% ipython --no-banner

In [1]: import numpy as np

In [2]: np.set_printoptions(precision=2, suppress=True, linewidth=140, legacy="1.25")

In [3]: def rd(a):
   ...:     return np.round(a, 2) + 0
   ...: 

In [4]: rng = np.random.default_rng(7004)

In [5]: lab = rng.integers(0, 2, 13)

In [6]: X = np.triu((lab[:, None] == lab) & (rng.random((13, 13)) < 0.8), 1).astype(int)

In [7]: X += X.T

In [8]: X
Out[8]: 
array([[0, 0, 0, 1, 0, 0, 0, 1, 1, 1, 0, 0, 1],
       [0, 0, 1, 0, 0, 1, 1, 0, 0, 0, 1, 1, 0],
       [0, 1, 0, 0, 0, 1, 0, 0, 0, 0, 1, 1, 0],
       [1, 0, 0, 0, 1, 0, 0, 1, 1, 0, 0, 0, 1],
       [0, 0, 0, 1, 0, 0, 0, 0, 0, 0, 0, 0, 1],
       [0, 1, 1, 0, 0, 0, 1, 0, 0, 0, 1, 1, 0],
       [0, 1, 0, 0, 0, 1, 0, 0, 0, 0, 1, 1, 0],
       [1, 0, 0, 1, 0, 0, 0, 0, 1, 1, 0, 0, 1],
       [1, 0, 0, 1, 0, 0, 0, 1, 0, 1, 0, 0, 1],
       [1, 0, 0, 0, 0, 0, 0, 1, 1, 0, 0, 0, 1],
       [0, 1, 1, 0, 0, 1, 1, 0, 0, 0, 0, 1, 0],
       [0, 1, 1, 0, 0, 1, 1, 0, 0, 0, 1, 0, 0],
       [1, 0, 0, 1, 1, 0, 0, 1, 1, 1, 0, 0, 0]])

In [9]: U, s, VT = np.linalg.svd(X)

In [10]: V = VT[:(s > 1e-8).sum()]

In [11]: x0 = X[7] + 5 * X[11] + rng.integers(2) * np.eye(13)[2]

In [12]: x0
Out[12]: array([1., 5., 5., 1., 0., 5., 5., 0., 1., 1., 5., 0., 1.])

In [13]: np.allclose(V.T @ V @ x0, x0)
Out[13]: True

In [14]: print(rd(np.linalg.norm(x0 - V.T @ V @ x0)))
0.0

In [15]: M2 = X + rng.integers(-2, 3, (13, 12)) @ rng.integers(-2, 3, (12, 13))

In [16]: M2
Out[16]: 
array([[ -1,  -2,  -7,   5,  -7,  -8,  -1,  -3,   8,   4,   7,  -8,   1],
       [  8,  -4, -14,   3,   0,   5,   6,   1, -10,   0,   5,   7,   5],
       [ -6,  -5,  10,   4, -17,  10,   1,   8,  -6,   5,  -8,   0,   3],
       [  6,  -9, -11, -11,   3,  -3,   0,   6,   2,  -1,  -8,   8,   4],
       [  3, -12,  -5,   0,   5,   0,   6,   5,  -9,  -5,  -4,   5,   0],
       [  5,  -8,   0,   0, -12,   5,   1,   6, -10,   5,  -7,   7,   4],
       [ -9,   1,   0,   3,   0,   4,  -9,   0,   6,   2,  -4,  -2,   4],
       [-10,   9,  13,  -5,   0,  -1,  -4,  -3,   4,   1,  -4,  -5,  -6],
       [ 11,   3,  -3,  -3,   4,   4,   1,  -7,  -5,  -2,  -3,   7,  -7],
       [  2,  -2,  -1,   5,  -2,   4,   0,  -8,   3,  -6,   0,  -6,  -5],
       [ -8,  13,  13,   3,  -7,  -2,   2,  -4,   5,   8,   0,   1,  -8],
       [  8,   2,  14, -13,  -6,   5,   0,   4,  -3,   4,  -6,   6,   0],
       [  6,   0,  -5,  -5,   5,   5, -11,   0,  -1,   5, -11,  12,   5]])

In [17]: rd(np.linalg.svd(M2 - X, compute_uv=False))
Out[17]: array([47.43, 38.97, 30.5 , 23.53, 18.76, 17.64, 14.85, 11.31,  6.3 ,  5.16,  1.39,  0.92,  0.  ])

In [18]: print(np.abs(M2 - X).sum(axis=1))
[59 65 85 67 61 71 44 66 63 44 71 70 71]

In [19]: np.linalg.matrix_rank(M2 - X, tol=1e-8)
Out[19]: 12

In [20]: M2 = np.array([[-4, -5],
    ...:     [-4, -5],
    ...:     [2, 3],
    ...:     [4, -2],
    ...:     [-4, -3],
    ...:     [1, 0],
    ...:     [2, -4],
    ...:     [4, 1],
    ...:     [1, 5],
    ...:     [5, -3],
    ...:     [3, 0],
    ...:     [3, 1],
    ...:     [0, 2]])

In [21]: np.linalg.matrix_rank(np.vstack([X, M2.T]))
Out[21]: 13

In [22]: M2.T @ X.T
Out[22]: 
array([[14, 11,  3, -3,  4,  6,  3,  6,  9,  1,  4,  4,  6],
       [ 3,  0, -4,  0,  0, -5, -4, -3, -7,  3, -5, -6, -7]])

In [23]: np.linalg.matrix_rank(X @ M2)
Out[23]: 2

In [24]: print(np.einsum("ik,kj->ij", X, M2))
[[14  3]
 [11  0]
 [ 3 -4]
 [-3  0]
 [ 4  0]
 [ 6 -5]
 [ 3 -4]
 [ 6 -3]
 [ 9 -7]
 [ 1  3]
 [ 4 -5]
 [ 4 -6]
 [ 6 -7]]

In [25]: rd(np.linalg.det(X))
Out[25]: 0.0

In [26]: np.flatnonzero(np.linalg.matrix_power((X != 0) + (X.T != 0) + np.eye(13), 13)[4])
Out[26]: array([ 0,  3,  4,  7,  8,  9, 12])

In [27]: rd(np.sort(np.linalg.eigvals(X).real))
Out[27]: array([-1.88, -1.7 , -1.48, -1.  , -1.  , -1.  , -1.  , -1.  , -0.34,  0.  ,  0.86,  4.7 ,  4.84])

In [28]: ev, V = np.linalg.eigh(X)

In [29]: rd(ev)
Out[29]: array([-1.88, -1.7 , -1.48, -1.  , -1.  , -1.  , -1.  , -1.  , -0.34,  0.  ,  0.86,  4.7 ,  4.84])

In [30]: rd(np.linalg.eigvalsh(X + -3 * np.eye(13)))
Out[30]: array([-4.88, -4.7 , -4.48, -4.  , -4.  , -4.  , -4.  , -4.  , -3.34, -3.  , -2.14,  1.7 ,  1.84])

In [31]: np.unique(ev.round(6) + 0, return_counts=True)[1]
Out[31]: array([1, 1, 1, 5, 1, 1, 1, 1, 1])

In [32]: A = np.loadtxt("data.csv", delimiter=",")

In [33]: rd(A)
Out[33]: 
array([[ 0.92,  0.19, -0.13, -0.13,  0.19,  0.08,  0.03,  0.08,  0.19],
       [ 0.19,  0.56,  0.31,  0.31, -0.44, -0.19, -0.06, -0.19, -0.44],
       [-0.13,  0.31,  0.78, -0.22,  0.31,  0.13,  0.04,  0.13,  0.31],
       [-0.13,  0.31, -0.22,  0.78,  0.31,  0.13,  0.04,  0.13,  0.31],
       [ 0.19, -0.44,  0.31,  0.31,  0.56, -0.19, -0.06, -0.19, -0.44],
       [ 0.08, -0.19,  0.13,  0.13, -0.19,  0.92, -0.03, -0.08, -0.19],
       [ 0.03, -0.06,  0.04,  0.04, -0.06, -0.03,  0.99, -0.03, -0.06],
       [ 0.08, -0.19,  0.13,  0.13, -0.19, -0.08, -0.03,  0.92, -0.19],
       [ 0.19, -0.44,  0.31,  0.31, -0.44, -0.19, -0.06, -0.19,  0.56]])

In [34]: ev, V = np.linalg.eigh(A)

In [35]: rd(np.linalg.eigvalsh(A + -1 * np.eye(9)))
Out[35]: array([-2.,  0.,  0.,  0.,  0.,  0.,  0.,  0.,  0.])

In [36]: lab = rng.permutation(9)

In [37]: lab
Out[37]: array([7, 1, 4, 5, 8, 6, 2, 0, 3])

In [38]: M2 = A[lab][:, lab]

In [39]: print(rd(np.trace(M2)))
7.0

In [40]: print(rd(np.sort(np.abs(np.linalg.eigvals(M2)))))
[1. 1. 1. 1. 1. 1. 1. 1. 1.]

In [41]: np.allclose(M2, A)
Out[41]: False

In [42]: rd(np.diag(M2))
Out[42]: array([0.92, 0.56, 0.56, 0.92, 0.56, 0.99, 0.78, 0.92, 0.78])

In [43]: rd(np.linalg.det(M2)), rd(np.linalg.det(A[lab]))
Out[43]: (-1.0, -1.0)

In [44]: rd(M2)
Out[44]: 
array([[ 0.92, -0.19, -0.19, -0.08, -0.19, -0.03,  0.13,  0.08,  0.13],
       [-0.19,  0.56, -0.44, -0.19, -0.44, -0.06,  0.31,  0.19,  0.31],
       [-0.19, -0.44,  0.56, -0.19, -0.44, -0.06,  0.31,  0.19,  0.31],
       [-0.08, -0.19, -0.19,  0.92, -0.19, -0.03,  0.13,  0.08,  0.13],
       [-0.19, -0.44, -0.44, -0.19,  0.56, -0.06,  0.31,  0.19,  0.31],
       [-0.03, -0.06, -0.06, -0.03, -0.06,  0.99,  0.04,  0.03,  0.04],
       [ 0.13,  0.31,  0.31,  0.13,  0.31,  0.04,  0.78, -0.13, -0.22],
       [ 0.08,  0.19,  0.19,  0.08,  0.19,  0.03, -0.13,  0.92, -0.13],
       [ 0.13,  0.31,  0.31,  0.13,  0.31,  0.04, -0.22, -0.13,  0.78]])
